In [1]: import numpy as np

In [2]: import numpy.linalg as la

In [3]: np.set_printoptions(precision=2, suppress=True, linewidth=200, legacy="1.25")

In [4]: rnd = lambda a: np.round(a, 2) + 0

In [5]: A = np.load("case12.npy")

In [6]: print(A)
[[  8  -4  -4  -4  -3  -4  -5  -4]
 [ -1 -53   0   5   0  -4  -2   3]
 [  4  -3  27   0  -5  -5  -1  -4]
 [  0   2   2 -52  -2  -5  -2  -4]
 [  4  -1  -2  -2  28   4   4   0]
 [ -4   1  -5  -5   2  44   4  -5]
 [ -4   2   2   1  -5  -5  50   2]
 [  0   4   4   5  -1   0   5  51]]

In [7]: print((A - A.T) / 2)
[[ 0.  -1.5 -4.  -2.  -3.5  0.  -0.5 -2. ]
 [ 1.5  0.   1.5  1.5  0.5 -2.5 -2.  -0.5]
 [ 4.  -1.5  0.  -1.  -1.5  0.  -1.5 -4. ]
 [ 2.  -1.5  1.   0.   0.   0.  -1.5 -4.5]
 [ 3.5 -0.5  1.5  0.   0.   1.   4.5  0.5]
 [ 0.   2.5  0.   0.  -1.   0.   4.5 -2.5]
 [ 0.5  2.   1.5  1.5 -4.5 -4.5  0.  -1.5]
 [ 2.   0.5  4.   4.5 -0.5  2.5  1.5  0. ]]

In [8]: r0 = np.array([0, 0, -2, 0, -1, -2, -2, 2])

In [9]: out = A + np.outer(r0, np.eye(8)[2])

In [10]: print(la.matrix_rank(out - A))
1

In [11]: print(rnd(la.det(out) / la.det(A)), rnd(1 + la.solve(A, r0)[2]))
0.93 0.93

In [12]: print(la.matrix_rank(la.inv(out) - la.inv(A), tol=1e-8))
1

In [13]: print(out)
[[  8.  -4.  -4.  -4.  -3.  -4.  -5.  -4.]
 [ -1. -53.   0.   5.   0.  -4.  -2.   3.]
 [  4.  -3.  25.   0.  -5.  -5.  -1.  -4.]
 [  0.   2.   2. -52.  -2.  -5.  -2.  -4.]
 [  4.  -1.  -3.  -2.  28.   4.   4.   0.]
 [ -4.   1.  -7.  -5.   2.  44.   4.  -5.]
 [ -4.   2.   0.   1.  -5.  -5.  50.   2.]
 [  0.   4.   6.   5.  -1.   0.   5.  51.]]

In [14]: print(rnd(la.svd(A, compute_uv=False)))
[58.91 56.1  49.47 47.51 43.62 29.41 24.89  8.12]

In [15]: print(la.matrix_rank(A))
8

In [16]: print(np.count_nonzero(A))
57

In [17]: print(np.diff(A, axis=0))
[[ -9 -49   4   9   3   0   3   7]
 [  5  50  27  -5  -5  -1   1  -7]
 [ -4   5 -25 -52   3   0  -1   0]
 [  4  -3  -4  50  30   9   6   4]
 [ -8   2  -3  -3 -26  40   0  -5]
 [  0   1   7   6  -7 -49  46   7]
 [  4   2   2   4   4   5 -45  49]]

In [18]: print(A - A[0])
[[  0   0   0   0   0   0   0   0]
 [ -9 -49   4   9   3   0   3   7]
 [ -4   1  31   4  -2  -1   4   0]
 [ -8   6   6 -48   1  -1   3   0]
 [ -4   3   2   2  31   8   9   4]
 [-12   5  -1  -1   5  48   9  -1]
 [-12   6   6   5  -2  -1  55   6]
 [ -8   8   8   9   2   4  10  55]]

In [19]: print(np.unravel_index(np.abs(A).argmax(), A.shape))
(1, 1)

In [20]: print(A.shape)
(8, 8)

In [21]: C2 = A.T @ A

In [22]: print(la.matrix_rank(C2))
8

In [23]: print(np.diag(C2))
[ 129 2860  798 2800  852 2059 2591 2687]

In [24]: mat = np.loadtxt("block10.csv", delimiter=",")

In [25]: print(mat)
[[39.  3. -2.  2.  5.  4.  1.]
 [ 1. 17.  2.  3.  4. -3. -4.]
 [ 3. -4. 18.  1. -4.  2.  1.]
 [ 5.  5.  3. 28. -1. -3. -3.]
 [ 4. -1.  4. -1. 18. -4. -1.]
 [ 3. -2.  2.  0.  0. 30.  2.]
 [-1.  3. -2.  0.  1. -2. 35.]]

In [26]: rng = np.random.default_rng(57)

In [27]: labels = rng.permutation(7)

In [28]: print(labels)
[1 2 0 4 6 3 5]

In [29]: out = mat[labels][:, labels]

In [30]: print(out)
[[17.  2.  1.  4. -4.  3. -3.]
 [-4. 18.  3. -4.  1.  1.  2.]
 [ 3. -2. 39.  5.  1.  2.  4.]
 [-1.  4.  4. 18. -1. -1. -4.]
 [ 3. -2. -1.  1. 35.  0. -2.]
 [ 5.  3.  5. -1. -3. 28. -3.]
 [-2.  2.  3.  0.  2.  0. 30.]]

In [31]: print(rnd(np.sort(np.abs(la.eigvals(out)))))
[14.38 18.75 18.75 27.74 33.15 33.15 41.41]

In [32]: print(np.trace(out))
185.0
